>>> import numpy as np
>>> import numpy.linalg as la
>>> np.set_printoptions(suppress=True, linewidth=120)
>>> tidy = lambda a: np.round(a, 3) + 0
>>> W0 = np.load("x.npy")
>>> W0
array([[ 0,  0,  0, -3,  0,  0,  0],
       [ 0,  0,  0,  0,  0, -3,  0],
       [ 0, -2,  0,  0,  0,  0,  0],
       [ 0,  0,  0,  0,  0,  0,  0],
       [ 0,  0,  0,  0,  0,  0,  0],
       [ 0,  0,  3,  0,  0,  0,  0],
       [-3,  0,  0,  0,  0,  0,  0]])
>>> # columns 4 and 6 are equal
>>> W1 = np.array([[4, 0], [5, 6], [9, 7], [8, 0], [1, 2], [5, 6], [6, 2]])
>>> beta = np.array([5, 3])
>>> act = np.maximum(W0 @ W1 + beta, 0)
>>> (act > 0).astype(int)
array([[0, 1],
       [0, 0],
       [0, 0],
       [1, 1],
       [1, 1],
       [1, 1],
       [0, 1]])
>>> basis = np.array([[-1, -2], [-1, -1]])
>>> act @ basis
array([[ -3,  -3],
       [  0,   0],
       [  0,   0],
       [ -8, -13],
       [ -8, -13],
       [-56, -88],
       [ -3,  -3]])
>>> (act @ basis).round(6).argmax(axis=1)
array([0, 0, 0, 0, 0, 0, 0])
>>> W1 @ basis
array([[ -4,  -8],
       [-11, -16],
       [-16, -25],
       [ -8, -16],
       [ -3,  -4],
       [-11, -16],
       [ -8, -14]])
>>> tidy(W0 @ la.pinv(W0) @ W0)
array([[ 0.,  0.,  0., -3.,  0.,  0.,  0.],
       [ 0.,  0.,  0.,  0.,  0., -3.,  0.],
       [ 0., -2.,  0.,  0.,  0.,  0.,  0.],
       [ 0.,  0.,  0.,  0.,  0.,  0.,  0.],
       [ 0.,  0.,  0.,  0.,  0.,  0.,  0.],
       [ 0.,  0.,  3.,  0.,  0.,  0.,  0.],
       [-3.,  0.,  0.,  0.,  0.,  0.,  0.]])
>>> np.abs(np.diag(la.qr(W0)[1])) > 1e-9
array([ True,  True,  True,  True, False,  True, False])
>>> tidy(np.trace(la.pinv(W0) @ W0))
np.float64(5.0)
>>> m1 = np.loadtxt("case11.csv", delimiter=",")
>>> m1
array([[ 0.,  0.,  1.,  1., -1.,  2., -2., -1., -3., -1.,  0.,  1.],
       [ 0., -1., -1.,  1.,  2., -3.,  3.,  3., -3.,  1.,  1., -3.],
       [ 0., -1., -1.,  1.,  2., -3.,  3.,  3., -3.,  1.,  1., -3.],
       [ 3.,  2., -3., -3.,  0.,  2., -3.,  2., -3., -1., -3., -1.],
       [ 1.,  2., -3.,  2., -1.,  2.,  2.,  2.,  0., -2., -2.,  2.],
       [-3.,  3., -2.,  1.,  3.,  0., -1.,  0., -3.,  1.,  1.,  0.],
       [-3.,  3., -1.,  1.,  3., -1., -2., -1.,  3.,  3.,  1.,  3.],
       [-1.,  1., -2.,  1., -2., -1., -3., -3.,  0.,  2., -2., -1.],
       [-2., -2., -3., -1., -3., -1.,  0.,  3.,  0., -2.,  2., -2.],
       [ 3., -2.,  2.,  2.,  0.,  1.,  3.,  1.,  3., -1.,  0.,  0.],
       [ 3.,  2., -3., -1.,  2.,  0., -3.,  1., -3.,  3., -3., -3.]])
>>> # null space of dimension 2
>>> Uu, sv, VT = la.svd(m1)
>>> tidy(sv)
array([12.471, 11.658, 10.009,  7.25 ,  6.879,  5.666,  4.606,  2.242,  1.395,  0.456,  0.   ])
>>> A2 = Uu[:, :10] @ np.diag(sv[:10]) @ VT[:10]
>>> tidy(la.norm(m1 - A2) / la.norm(m1))
np.float64(0.0)
>>> tidy(la.norm(m1 - A2, 2)), tidy(sv[10])
(np.float64(0.0), np.float64(0.0))
>>> A2 = m1 / np.sqrt((m1 ** 2).mean(axis=1, keepdims=True))
>>> la.matrix_rank(m1 - m1.mean(axis=1, keepdims=True))
np.int64(10)
>>> tidy(la.norm(A2, axis=1))
array([3.464, 3.464, 3.464, 3.464, 3.464, 3.464, 3.464, 3.464, 3.464, 3.464, 3.464])
>>> tidy(A2[1])
array([ 0.   , -0.471, -0.471,  0.471,  0.943, -1.414,  1.414,  1.414, -1.414,  0.471,  0.471, -1.414])
>>> la.matrix_rank(A2) == la.matrix_rank(m1)
np.True_
>>> mat = np.loadtxt("layer14.csv", delimiter=",")
>>> mat
array([[ 1.,  1., -1., -1.,  1.,  1., -1., -1.],
       [ 1.,  1., -1., -1., -1., -1.,  1.,  1.],
       [ 1.,  1.,  1.,  1., -1., -1., -1., -1.],
       [ 1., -1.,  1., -1., -1.,  1., -1.,  1.],
       [ 1.,  1.,  1.,  1.,  1.,  1.,  1.,  1.]])
>>> x = np.array([-1, -3, 3, 3, 3, -1, 3, -2])
>>> mat * x
array([[-1., -3., -3., -3.,  3., -1., -3.,  2.],
       [-1., -3., -3., -3., -3.,  1.,  3., -2.],
       [-1., -3.,  3.,  3., -3.,  1., -3.,  2.],
       [-1.,  3.,  3., -3., -3., -1., -3., -2.],
       [-1., -3.,  3.,  3.,  3., -1.,  3., -2.]])
>>> (mat @ x).argmax()
np.int64(4)
>>> la.norm(mat @ x) <= la.norm(mat, 2) * la.norm(x) + 1e-9
np.True_
>>> M = np.loadtxt("w.csv", delimiter=",")
>>> M
array([[ 5.05,  0.  , -6.  , -2.  , -7.  , -3.  , -4.  , -6.  ],
       [ 9.  ,  7.05, -6.  , -9.  ,  8.  , -2.  ,  2.  , -2.  ],
       [-5.  ,  6.  , -6.95, -5.  , -4.  ,  1.  , -8.  , -3.  ],
       [ 1.  ,  3.  ,  2.  ,  2.05,  6.  , -1.  , -8.  ,  9.  ],
       [-3.  , -5.  , -2.  ,  9.  ,  9.05, -9.  ,  2.  , -9.  ],
       [-9.  ,  3.  , -1.  ,  4.  ,  8.  , -5.95,  6.  , -6.  ],
       [-5.  , -2.  ,  4.  , -8.  ,  3.  , -1.  ,  4.05, -2.  ],
       [ 5.  ,  0.  , -6.  , -2.  , -7.  , -3.  , -4.  , -5.95]])
>>> x = np.array([1, -2, -1, 2, -2, -2, 1, -1])
>>> y = M @ x
>>> beta, lr = np.zeros(8), 1 / la.norm(M, 2) ** 2
>>> for i in range(50):
...     beta -= lr * M.T @ (M @ beta - y)
...     if i % 10 == 0: print(i, round(la.norm(M @ beta - y), 3))
... 
0 36.79
10 2.723
20 2.255
30 1.958
40 1.705
>>> tidy(la.cond(M))
np.float64(996.901)
>>> Q, evecs = la.qr(M[:, :2])[0], la.qr(M[:, 2:])[0]
>>> sv = la.svd(Q.T @ evecs, compute_uv=False)
>>> tidy(la.norm(Q @ Q.T - evecs @ evecs.T, 2))
np.float64(1.0)
>>> A2 = np.array([[-3, -3, -1, 2, -3, -3],
...     [0, -1, -1, -1, 2, -1],
...     [-2, -2, 3, -3, -2, -2],
...     [1, -1, 0, -2, -1, 1],
...     [2, 0, 2, 0, 2, 2],
...     [-2, 0, -3, 3, 0, -1]])
>>> F = np.tril(A2)
>>> F
array([[-3,  0,  0,  0,  0,  0],
       [ 0, -1,  0,  0,  0,  0],
       [-2, -2,  3,  0,  0,  0],
       [ 1, -1,  0, -2,  0,  0],
       [ 2,  0,  2,  0,  2,  0],
       [-2,  0, -3,  3,  0, -1]])
>>> np.prod(np.diag(F)), tidy(la.det(F))
(np.int64(36), np.float64(36.0))
>>> la.matrix_rank(F - F[0, 0] * np.eye(6))
np.int64(5)
>>> tidy(np.sort(la.eigvals(F)))
array([-3., -2., -1., -1.,  2.,  3.])
>>> A2 = F / la.norm(F, axis=1, keepdims=True)
>>> gram = A2 @ A2.T
>>> np.argwhere(np.triu(np.abs(gram) > 0.95, 1))
array([], shape=(0, 2), dtype=int64)
>>> tidy(np.degrees(np.arccos(np.clip(gram[2, 4], -1, 1))))
np.float64(81.951)
>>> (np.abs(gram) > 0.9).astype(int)
array([[1, 0, 0, 0, 0, 0],
       [0, 1, 0, 0, 0, 0],
       [0, 0, 1, 0, 0, 0],
       [0, 0, 0, 1, 0, 0],
       [0, 0, 0, 0, 1, 0],
       [0, 0, 0, 0, 0, 1]])
>>> f = np.array([2, 1, 4, 4, 1, 3])
>>> A2 = F + np.outer(f, np.eye(6)[2])
>>> tidy(la.det(A2) / la.det(F)), tidy(1 + la.solve(F, f)[2])
(np.float64(1.222), np.float64(1.222))
>>> la.matrix_rank(la.inv(A2) - la.inv(F), tol=1e-8)
np.int64(1)
>>> A2
array([[-3.,  0.,  2.,  0.,  0.,  0.],
       [ 0., -1.,  1.,  0.,  0.,  0.],
       [-2., -2.,  7.,  0.,  0.,  0.],
       [ 1., -1.,  4., -2.,  0.,  0.],
       [ 2.,  0.,  3.,  0.,  2.,  0.],
       [-2.,  0.,  0.,  3.,  0., -1.]])
>>> A2 = np.array([[-1, 2, -3],
...     [-1, -2, 1],
...     [0, 3, -1],
...     [0, 1, 0],
...     [2, -3, 0],
...     [2, -3, 2]])
>>> np.vstack([F, A2.T]).shape
(9, 6)
>>> A2.T @ F.T
array([[ 3,  1,  4,  0,  2,  0],
       [-6,  2,  9,  2,  4, -7],
       [ 9, -1,  1, -4, -8,  7]])
>>> np.einsum("ik,kj->ij", F, A2)
array([[ 3, -6,  9],
       [ 1,  2, -1],
       [ 4,  9,  1],
       [ 0,  2, -4],
       [ 2,  4, -8],
       [ 0, -7,  7]])
>>> F @ A2
array([[ 3, -6,  9],
       [ 1,  2, -1],
       [ 4,  9,  1],
       [ 0,  2, -4],
       [ 2,  4, -8],
       [ 0, -7,  7]])
>>> f, r1 = m1[3], m1[10]
>>> f @ r1
np.float64(54.0)
>>> p = (f @ r1) / (f @ f) * f
>>> la.matrix_rank(np.outer(f, r1))
np.int64(1)
>>> tidy(la.norm(f + r1) ** 2 + la.norm(f - r1) ** 2)
np.float64(282.0)
>>> np.outer(f, r1)
array([[ 9.,  6., -9., -3.,  6.,  0., -9.,  3., -9.,  9., -9., -9.],
       [ 6.,  4., -6., -2.,  4.,  0., -6.,  2., -6.,  6., -6., -6.],
       [-9., -6.,  9.,  3., -6., -0.,  9., -3.,  9., -9.,  9.,  9.],
       [-9., -6.,  9.,  3., -6., -0.,  9., -3.,  9., -9.,  9.,  9.],
       [ 0.,  0., -0., -0.,  0.,  0., -0.,  0., -0.,  0., -0., -0.],
       [ 6.,  4., -6., -2.,  4.,  0., -6.,  2., -6.,  6., -6., -6.],
       [-9., -6.,  9.,  3., -6., -0.,  9., -3.,  9., -9.,  9.,  9.],
       [ 6.,  4., -6., -2.,  4.,  0., -6.,  2., -6.,  6., -6., -6.],
       [-9., -6.,  9.,  3., -6., -0.,  9., -3.,  9., -9.,  9.,  9.],
       [-3., -2.,  3.,  1., -2., -0.,  3., -1.,  3., -3.,  3.,  3.],
       [-9., -6.,  9.,  3., -6., -0.,  9., -3.,  9., -9.,  9.,  9.],
       [-3., -2.,  3.,  1., -2., -0.,  3., -1.,  3., -3.,  3.,  3.]])
>>> tidy(r1 - p)
array([ 0.618,  0.412, -0.618,  1.382,  2.   , -1.588, -0.618, -0.588, -0.618,  3.794, -0.618, -2.206])
>>> E = np.load("data.npy")
>>> tidy(E)
array([[0.333, 0.333, 0.   , 0.   , 0.333],
       [0.   , 1.   , 0.   , 0.   , 0.   ],
       [0.   , 0.   , 1.   , 0.   , 0.   ],
       [0.5  , 0.   , 0.   , 0.5  , 0.   ],
       [0.   , 0.   , 0.   , 0.   , 1.   ]])
>>> # 2 groups of indices that never mix
>>> f, r1 = F[0], F[4]
>>> f @ r1
np.int64(-6)
>>> f @ f
np.int64(9)
>>> p = (f @ r1) / (f @ f) * f
>>> p
array([ 2., -0., -0., -0., -0., -0.])
>>> tidy(la.norm(f + r1) ** 2 + la.norm(f - r1) ** 2)
np.float64(42.0)
>>> np.outer(f, r1)
array([[-6,  0, -6,  0, -6,  0],
       [ 0,  0,  0,  0,  0,  0],
       [ 0,  0,  0,  0,  0,  0],
       [ 0,  0,  0,  0,  0,  0],
       [ 0,  0,  0,  0,  0,  0],
       [ 0,  0,  0,  0,  0,  0]])
>>> th = np.radians(45)
>>> r_ = np.eye(5)
>>> r_[3, 3] = r_[2, 2] = np.cos(th)
>>> r_[3, 2], r_[2, 3] = -np.sin(th), np.sin(th)
>>> tidy(r_)
array([[ 1.   ,  0.   ,  0.   ,  0.   ,  0.   ],
       [ 0.   ,  1.   ,  0.   ,  0.   ,  0.   ],
       [ 0.   ,  0.   ,  0.707,  0.707,  0.   ],
       [ 0.   ,  0.   , -0.707,  0.707,  0.   ],
       [ 0.   ,  0.   ,  0.   ,  0.   ,  1.   ]])
>>> A2 = E @ r_.T
>>> tidy(np.abs(A2 - E).max(axis=0))
array([0.   , 0.   , 0.354, 0.707, 0.   ])
>>> tidy(A2)
array([[ 0.333,  0.333,  0.   ,  0.   ,  0.333],
       [ 0.   ,  1.   ,  0.   ,  0.   ,  0.   ],
       [ 0.   ,  0.   ,  0.707, -0.707,  0.   ],
       [ 0.5  ,  0.   ,  0.354,  0.354,  0.   ],
       [ 0.   ,  0.   ,  0.   ,  0.   ,  1.   ]])
